% python3 -q
>>> import numpy as np
>>> np.set_printoptions(precision=1, suppress=True, linewidth=120, floatmode="fixed")
>>> out = np.array([[1, 1], [1, -1]])
>>> rng = np.random.default_rng(238)
>>> F = np.kron(out, np.kron(out, out))[rng.permutation(8)][:3]
>>> F
array([[ 1, -1, -1,  1,  1, -1, -1,  1],
       [ 1, -1,  1, -1, -1,  1, -1,  1],
       [ 1,  1,  1,  1, -1, -1, -1, -1]])
>>> F.ravel(order="F")
array([ 1,  1,  1, -1, -1,  1, -1,  1,  1,  1, -1,  1,  1, -1, -1, -1,  1, -1, -1, -1, -1,  1,  1, -1])
>>> F.reshape(2, -1)
array([[ 1, -1, -1,  1,  1, -1, -1,  1,  1, -1,  1, -1],
       [-1,  1, -1,  1,  1,  1,  1,  1, -1, -1, -1, -1]])
>>> T = F.reshape(3, 2, -1)
>>> T.shape
(3, 2, 4)
>>> np.einsum("ihd,jhd->hij", T, T).shape
(2, 3, 3)
>>> T[:, 0]
array([[ 1, -1, -1,  1],
       [ 1, -1,  1, -1],
       [ 1,  1,  1,  1]])
>>> T.transpose(1, 0, 2)
array([[[ 1, -1, -1,  1],
        [ 1, -1,  1, -1],
        [ 1,  1,  1,  1]],

       [[ 1, -1, -1,  1],
        [-1,  1, -1,  1],
        [-1, -1, -1, -1]]])
>>> out = F + rng.integers(-2, 3, (3, 1)) @ rng.integers(-2, 3, (1, 8))
>>> out
array([[ 1, -1, -1,  1,  1, -1, -1,  1],
       [ 1, -1,  1, -1, -1,  1, -1,  1],
       [ 3,  3,  1,  3, -3, -3, -1,  1]])
>>> out - F
array([[ 0,  0,  0,  0,  0,  0,  0,  0],
       [ 0,  0,  0,  0,  0,  0,  0,  0],
       [ 2,  2,  0,  2, -2, -2,  0,  2]])
>>> np.linalg.matrix_rank(out - F, tol=1e-8)
np.int64(1)
>>> U, sigma, Vt = np.linalg.svd(out, full_matrices=False)
>>> np.round(Vt @ Vt.T, 1) + 0
array([[1.0, 0.0, 0.0],
       [0.0, 1.0, 0.0],
       [0.0, 0.0, 1.0]])
>>> round(np.sqrt((sigma ** 2).sum()), 1), np.round(np.linalg.norm(out), 1)
(np.float64(8.0), np.float64(8.0))
>>> np.allclose(U * sigma @ Vt, out)
True
>>> np.round(U.T @ U, 1) + 0
array([[1.0, 0.0, 0.0],
       [0.0, 1.0, 0.0],
       [0.0, 0.0, 1.0]])
>>> sigma / sigma[0]
array([1.0, 0.4, 0.4])
>>> U.shape, sigma.shape, Vt.shape
((3, 3), (3,), (3, 8))
>>> np.round(U.T @ out @ Vt.T, 1) + 0
array([[7.0, 0.0, 0.0],
       [0.0, 2.8, 0.0],
       [0.0, 0.0, 2.8]])
>>> theta = np.radians(180)
>>> R = np.eye(8)
>>> R[4, 4] = R[0, 0] = np.cos(theta)
>>> R[4, 0], R[0, 4] = -np.sin(theta), np.sin(theta)
>>> R.round(1) + 0
array([[-1.0,  0.0,  0.0,  0.0,  0.0,  0.0,  0.0,  0.0],
       [ 0.0,  1.0,  0.0,  0.0,  0.0,  0.0,  0.0,  0.0],
       [ 0.0,  0.0,  1.0,  0.0,  0.0,  0.0,  0.0,  0.0],
       [ 0.0,  0.0,  0.0,  1.0,  0.0,  0.0,  0.0,  0.0],
       [ 0.0,  0.0,  0.0,  0.0, -1.0,  0.0,  0.0,  0.0],
       [ 0.0,  0.0,  0.0,  0.0,  0.0,  1.0,  0.0,  0.0],
       [ 0.0,  0.0,  0.0,  0.0,  0.0,  0.0,  1.0,  0.0],
       [ 0.0,  0.0,  0.0,  0.0,  0.0,  0.0,  0.0,  1.0]])
>>> out = F @ R.T
>>> out
array([[-1.0, -1.0, -1.0,  1.0, -1.0, -1.0, -1.0,  1.0],
       [-1.0, -1.0,  1.0, -1.0,  1.0,  1.0, -1.0,  1.0],
       [-1.0,  1.0,  1.0,  1.0,  1.0, -1.0, -1.0, -1.0]])
>>> np.allclose(F @ F.T, out @ out.T)
True
>>> np.linalg.svd(F, compute_uv=False), np.linalg.svd(out, compute_uv=False)
(array([2.8, 2.8, 2.8]), array([2.8, 2.8, 2.8]))
>>> f, g = out[1], out[0]
>>> f @ g
np.float64(0.0)
>>> p = (f @ g) / (f @ f) * f
>>> np.linalg.matrix_rank(np.outer(f, g))
np.int64(1)
>>> (g - p) @ f
np.float64(0.0)
>>> out = np.array([[1, 1], [1, -1]])
>>> feats = np.kron(out, np.kron(out, out))[rng.permutation(8)][:3]
>>> feats
array([[ 1,  1, -1, -1, -1, -1,  1,  1],
       [ 1,  1, -1, -1,  1,  1, -1, -1],
       [ 1,  1,  1,  1, -1, -1, -1, -1]])
>>> theta = np.radians(135)
>>> R = np.eye(8)
>>> R[6, 6] = R[1, 1] = np.cos(theta)
>>> R[6, 1], R[1, 6] = -np.sin(theta), np.sin(theta)
>>> R
array([[ 1.0,  0.0,  0.0,  0.0,  0.0,  0.0,  0.0,  0.0],
       [ 0.0, -0.7,  0.0,  0.0,  0.0,  0.0,  0.7,  0.0],
       [ 0.0,  0.0,  1.0,  0.0,  0.0,  0.0,  0.0,  0.0],
       [ 0.0,  0.0,  0.0,  1.0,  0.0,  0.0,  0.0,  0.0],
       [ 0.0,  0.0,  0.0,  0.0,  1.0,  0.0,  0.0,  0.0],
       [ 0.0,  0.0,  0.0,  0.0,  0.0,  1.0,  0.0,  0.0],
       [ 0.0, -0.7,  0.0,  0.0,  0.0,  0.0, -0.7,  0.0],
       [ 0.0,  0.0,  0.0,  0.0,  0.0,  0.0,  0.0,  1.0]])
>>> out = feats @ R.T
>>> np.allclose(np.linalg.norm(feats, axis=1), np.linalg.norm(out, axis=1))
True
>>> np.abs(out - feats).max(axis=0)
array([0.0, 2.4, 0.0, 0.0, 0.0, 0.0, 2.4, 0.0])
>>> out.round(1) + 0
array([[ 1.0,  0.0, -1.0, -1.0, -1.0, -1.0, -1.4,  1.0],
       [ 1.0, -1.4, -1.0, -1.0,  1.0,  1.0,  0.0, -1.0],
       [ 1.0, -1.4,  1.0,  1.0, -1.0, -1.0,  0.0, -1.0]])
>>> np.linalg.svd(feats, compute_uv=False), np.linalg.svd(out, compute_uv=False)
(array([2.8, 2.8, 2.8]), array([2.8, 2.8, 2.8]))
>>> np.round(np.linalg.det(R), 1), round(np.trace(R), 1)
(np.float64(1.0), np.float64(4.6))
>>> f, g = R[3], R[6]
>>> f @ f
np.float64(1.0)
>>> p = (f @ g) / (f @ f) * f
>>> round(float(np.linalg.norm(f + g) ** 2 + np.linalg.norm(f - g) ** 2), 1)
4.0
>>> p
array([0.0, 0.0, 0.0, 0.0, 0.0, 0.0, 0.0, 0.0])
>>> np.outer(f, g)
array([[ 0.0, -0.0,  0.0,  0.0,  0.0,  0.0, -0.0,  0.0],
       [ 0.0, -0.0,  0.0,  0.0,  0.0,  0.0, -0.0,  0.0],
       [ 0.0, -0.0,  0.0,  0.0,  0.0,  0.0, -0.0,  0.0],
       [ 0.0, -0.7,  0.0,  0.0,  0.0,  0.0, -0.7,  0.0],
       [ 0.0, -0.0,  0.0,  0.0,  0.0,  0.0, -0.0,  0.0],
       [ 0.0, -0.0,  0.0,  0.0,  0.0,  0.0, -0.0,  0.0],
       [ 0.0, -0.0,  0.0,  0.0,  0.0,  0.0, -0.0,  0.0],
       [ 0.0, -0.0,  0.0,  0.0,  0.0,  0.0, -0.0,  0.0]])
>>> def softmax(z):
...     e = np.exp(z - z.max(axis=-1, keepdims=True))
...     return e / e.sum(axis=-1, keepdims=True)
... 
>>> np.round(softmax(feats[2]), 1) + 0
array([0.2, 0.2, 0.2, 0.2, 0.0, 0.0, 0.0, 0.0])
>>> np.round(softmax(10 * feats[2]), 1) + 0
array([0.2, 0.2, 0.2, 0.2, 0.0, 0.0, 0.0, 0.0])
>>> np.round(softmax(feats[2] + 5), 1) + 0
array([0.2, 0.2, 0.2, 0.2, 0.0, 0.0, 0.0, 0.0])
>>> softmax(feats).sum(axis=1)
array([1.0, 1.0, 1.0])
>>> S = feats @ feats.T / np.sqrt(8)
>>> softmax(S + np.triu(np.full(S.shape, -np.inf), 1))
array([[1.0, 0.0, 0.0],
       [0.1, 0.9, 0.0],
       [0.1, 0.1, 0.9]])
>>> softmax(S).round(6).argmax(axis=1)
array([0, 1, 2])
>>> W = np.array([[-5, -4],
...     [4, 7],
...     [8, -2],
...     [-9, 9],
...     [-3, 5],
...     [8, 4],
...     [-7, 1],
...     [-5, 2]])
>>> coef = np.array([-3, -5])
>>> act = np.maximum(feats @ W + coef, 0)
>>> act
array([[ 0,  0],
       [14,  0],
       [ 2,  0]])
>>> np.linalg.matrix_rank(act)
np.int64(1)
>>> cent = np.array([[1, 5], [2, 2]])
>>> act @ cent
array([[ 0,  0],
       [14, 70],
       [ 2, 10]])
>>> (act @ cent).round(6).argmax(axis=1)
array([0, 1, 1])
>>> theta = rng.uniform(0, 2 * np.pi, 10)
>>> O, _ = np.linalg.qr(np.array([[0.4, 1.2], [0.2, 0.1], [-0.2, 0.3], [0.9, 1.4]]))
>>> A = 20 * np.c_[np.cos(theta), np.sin(theta)] @ O.T
>>> A
array([[-13.3,   4.9, -14.1,   0.1],
       [-13.5,  -0.5,  -4.5, -14.1],
       [ -4.0,   6.4, -13.2,  13.0],
       [ 13.1,   0.8,   3.8,  14.6],
       [-11.7,   5.6, -14.8,   3.5],
       [-14.1,   4.2, -13.3,  -2.4],
       [ 13.3,  -4.9,  14.1,  -0.1],
       [ -6.0,  -4.6,   5.9, -17.6],
       [-11.9,   5.6, -14.8,   3.2],
       [ -6.1,   6.5, -14.1,  11.1]])
>>> cen = A - A.mean(axis=0)
>>> V = np.linalg.svd(cen)[2][:2]
>>> out = cen - cen @ V.T @ V
>>> np.round(np.cov(cen @ V.T, rowvar=False), 1) + 0
array([[210.5,   0.0],
       [  0.0, 146.6]])
>>> np.round(out.std(axis=0), 1) + 0
array([0.0, 0.0, 0.0, 0.0])
>>> np.linalg.norm(out, axis=1).round(6).argmax()
np.int64(0)
>>> M = np.load("dump.npy")
>>> M
array([[ 0,  4,  0, -1, -1],
       [-4,  0,  1,  0, -1],
       [ 0, -1,  0,  6, -5],
       [ 1,  0, -6,  0,  1],
       [ 1,  1,  5, -1,  0]])
>>> round(float(np.linalg.norm(F) ** 2 / np.linalg.norm(F, 2) ** 2), 1)
3.0
>>> round(float(np.linalg.norm(F[2], 1)), 1), np.round(np.linalg.norm(F[2], np.inf), 1)
(8.0, np.float64(1.0))
>>> idx = A[:, 1] > np.median(A[:, 1])
>>> f = A[idx].mean(axis=0) - A[~idx].mean(axis=0)
>>> idx.astype(int)
array([1, 0, 1, 0, 1, 0, 0, 0, 1, 1])
>>> (((A - A.mean(axis=0)) @ f > 0) == idx).mean()
np.float64(0.9)
>>> cent = np.sign(np.array([[4, 5, 3, 2], [2, 2, 5, 0], [0, 2, 1, 1], [0, 3, 3, 3]]))
>>> out = (np.tril(cent, -1) + np.eye(4)) @ (np.triu(cent, 1) + np.eye(4))
>>> ev = np.array([3, 3, 0, 0])
>>> data = np.rint(out * ev @ np.linalg.inv(out)) + 0
>>> data
array([[ 0.0,  3.0, -3.0,  0.0],
       [-6.0,  9.0, -9.0,  3.0],
       [-6.0,  6.0, -6.0,  3.0],
       [-6.0,  6.0, -6.0,  3.0]])
>>> round(float(np.linalg.eigvals(data).sum().real), 1)
6.0
>>> np.round(np.linalg.det(data[::-1]), 1)
np.float64(0.0)
>>> np.round(np.linalg.eigvals(data), 1) + 0
array([0.0+0.0j, 3.0+0.0j, 3.0+0.0j, 0.0+0.0j])
>>> round(float(np.linalg.det(2 * data)), 1), round(float(np.linalg.det(data)), 1)
(0.0, 0.0)
>>> cov = data.T @ data
>>> np.round(np.linalg.eigvalsh(cov)[::-1], 1) + 0
array([450.0,   9.0,   0.0,   0.0])
>>> np.allclose(cov, cov.T)
True
>>> cov
array([[ 108.0, -126.0,  126.0,  -54.0],
       [-126.0,  162.0, -162.0,   63.0],
       [ 126.0, -162.0,  162.0,  -63.0],
       [ -54.0,   63.0,  -63.0,   27.0]])
>>> np.linalg.matrix_rank(cov)
np.int64(2)
>>> (data @ data.T).shape
(4, 4)
>>> np.diag(cov)
array([108.0, 162.0, 162.0,  27.0])
>>> f = np.array([-2, 2])
>>> np.cross(data[2, :3], data[0, :3])
array([  0.0, -18.0, -18.0])
>>> np.convolve(data[2], f)
array([ 12.0, -24.0,  24.0, -18.0,   6.0])
>>> np.correlate(data[2], data[0], "full")
array([  0.0,  18.0, -36.0,  36.0, -27.0,   9.0,   0.0])
>>> np.polyval(f, data[2])
array([ 14.0, -10.0,  14.0,  -4.0])
>>> np.array([np.convolve(row, f, "same") for row in data])
array([[  0.0,  -6.0,  12.0,  -6.0],
       [ 12.0, -30.0,  36.0, -24.0],
       [ 12.0, -24.0,  24.0, -18.0],
       [ 12.0, -24.0,  24.0, -18.0]])
>>> E = np.load("block14.npy")
>>> E
array([[ 3.0,  1.4, -2.7,  1.9,  1.2, -1.3, -0.4],
       [ 1.4, -0.8,  0.3, -2.7,  0.5,  2.2,  0.2],
       [-2.7,  0.3, -0.4, -3.0, -0.4, -0.5,  2.1],
       [ 1.9, -2.7, -3.0, -1.2, -1.8,  2.4, -2.3],
       [ 1.2,  0.5, -0.4, -1.8, -1.3,  4.6,  2.4],
       [-1.3,  2.2, -0.5,  2.4,  4.6,  1.8, -0.6],
       [-0.4,  0.2,  2.1, -2.3,  2.4, -0.6,  3.8]])
>>> ev, V = np.linalg.eigh(E)
>>> x = np.array([5, 3, 2, 0, 1, 2, 2])
>>> V * np.abs(ev) @ V.T
array([[ 4.7, -0.5, -1.3,  0.4, -0.5,  0.8, -0.6],
       [-0.5,  3.0,  0.1,  1.4,  1.6, -0.2,  1.1],
       [-1.3,  0.1,  4.1, -0.5,  0.5, -0.6,  1.4],
       [ 0.4,  1.4, -0.5,  5.2,  1.1, -1.1, -2.1],
       [-0.5,  1.6,  0.5,  1.1,  5.4, -0.1,  0.6],
       [ 0.8, -0.2, -0.6, -1.1, -0.1,  5.9,  0.1],
       [-0.6,  1.1,  1.4, -2.1,  0.6,  0.1,  4.7]])
>>> np.round(V * np.maximum(ev, 0) @ V.T, 1) + 0
array([[ 3.8,  0.4, -2.0,  1.1,  0.3, -0.3, -0.5],
       [ 0.4,  1.1,  0.2, -0.6,  1.1,  1.0,  0.6],
       [-2.0,  0.2,  1.9, -1.7,  0.0, -0.6,  1.8],
       [ 1.1, -0.6, -1.7,  2.0, -0.4,  0.6, -2.2],
       [ 0.3,  1.1,  0.0, -0.4,  2.0,  2.2,  1.5],
       [-0.3,  1.0, -0.6,  0.6,  2.2,  3.9, -0.2],
       [-0.5,  0.6,  1.8, -2.2,  1.5, -0.2,  4.3]])
>>> W0 = np.load("w.npy")
>>> W0
array([[0, 0, 2, 0, 0],
       [0, 0, 1, 0, 2],
       [0, 0, 0, 1, 2],
       [0, 0, 0, 0, 2],
       [0, 0, 0, 0, 0]])
>>> np.linalg.eigvals(W0)
array([0.0, 0.0, 0.0, 0.0, 0.0])
>>> np.round(np.linalg.det(W0[::-1]), 1)
np.float64(0.0)
>>> np.einsum("ij,ji->", W0, W0)
np.int64(0)
>>> np.round(np.linalg.det(W0.T), 1)
np.float64(0.0)
>>> round(float(np.linalg.det(2 * W0)), 1), round(float(np.linalg.det(W0)), 1)
(0.0, 0.0)
>>> out = np.array([[5, 2], [5, 4], [3, 3], [4, 2], [2, 3], [5, 1], [3, 1], [1, 0]])
>>> np.einsum("ij->j", feats)
array([ 3,  3, -1, -1, -1, -1, -1, -1])
>>> out.T @ feats.T
array([[ 0,  6,  6],
       [-2,  4,  6]])
>>> np.linalg.matrix_rank(np.vstack([feats, out.T]))
np.int64(5)
>>> np.vstack([feats, out.T]).shape
(5, 8)
>>> feats @ out
array([[ 0, -2],
       [ 6,  4],
       [ 6,  6]])
>>> f = np.array([3, 0, 0, 0])
>>> mat = 2 * np.eye(4) + np.outer(f, f)
>>> mat
array([[11.0,  0.0,  0.0,  0.0],
       [ 0.0,  2.0,  0.0,  0.0],
       [ 0.0,  0.0,  2.0,  0.0],
       [ 0.0,  0.0,  0.0,  2.0]])
>>> idx = rng.permutation(4)
>>> idx
array([1, 0, 2, 3])
>>> out = mat[idx][:, idx]
>>> out
array([[ 2.0,  0.0,  0.0,  0.0],
       [ 0.0, 11.0,  0.0,  0.0],
       [ 0.0,  0.0,  2.0,  0.0],
       [ 0.0,  0.0,  0.0,  2.0]])
>>> np.diag(out)
array([ 2.0, 11.0,  2.0,  2.0])
>>> np.trace(out)
np.float64(17.0)
>>> np.sort(np.abs(np.linalg.eigvals(out)))
array([ 2.0,  2.0,  2.0, 11.0])
>>> np.round(np.linalg.det(out), 1), round(np.linalg.det(mat[idx]), 1)
(np.float64(88.0), np.float64(-88.0))
>>> x = np.ones(4)
>>> for _ in range(7):
...     x = mat @ x
...     x /= np.linalg.norm(x)
...     print(round(x @ mat @ x, 1))
... 
10.2
11.0
11.0
11.0
11.0
11.0
11.0
>>> round(float(np.linalg.eigvalsh(mat)[-1]), 1)
11.0
>>> O, R = np.linalg.qr(mat)
>>> O.shape, R.shape
((4, 4), (4, 4))
>>> abs(R[0, 0]), round(float(np.linalg.norm(mat[:, 0])), 1)
(np.float64(11.0), 11.0)
>>> np.abs(np.diag(R))
array([11.0,  2.0,  2.0,  2.0])
>>> ev, V = np.linalg.eig(mat)
>>> ev
array([11.0,  2.0,  2.0,  2.0])
>>> np.sort(np.linalg.eigvals(mat @ mat))
array([  4.0,   4.0,   4.0, 121.0])
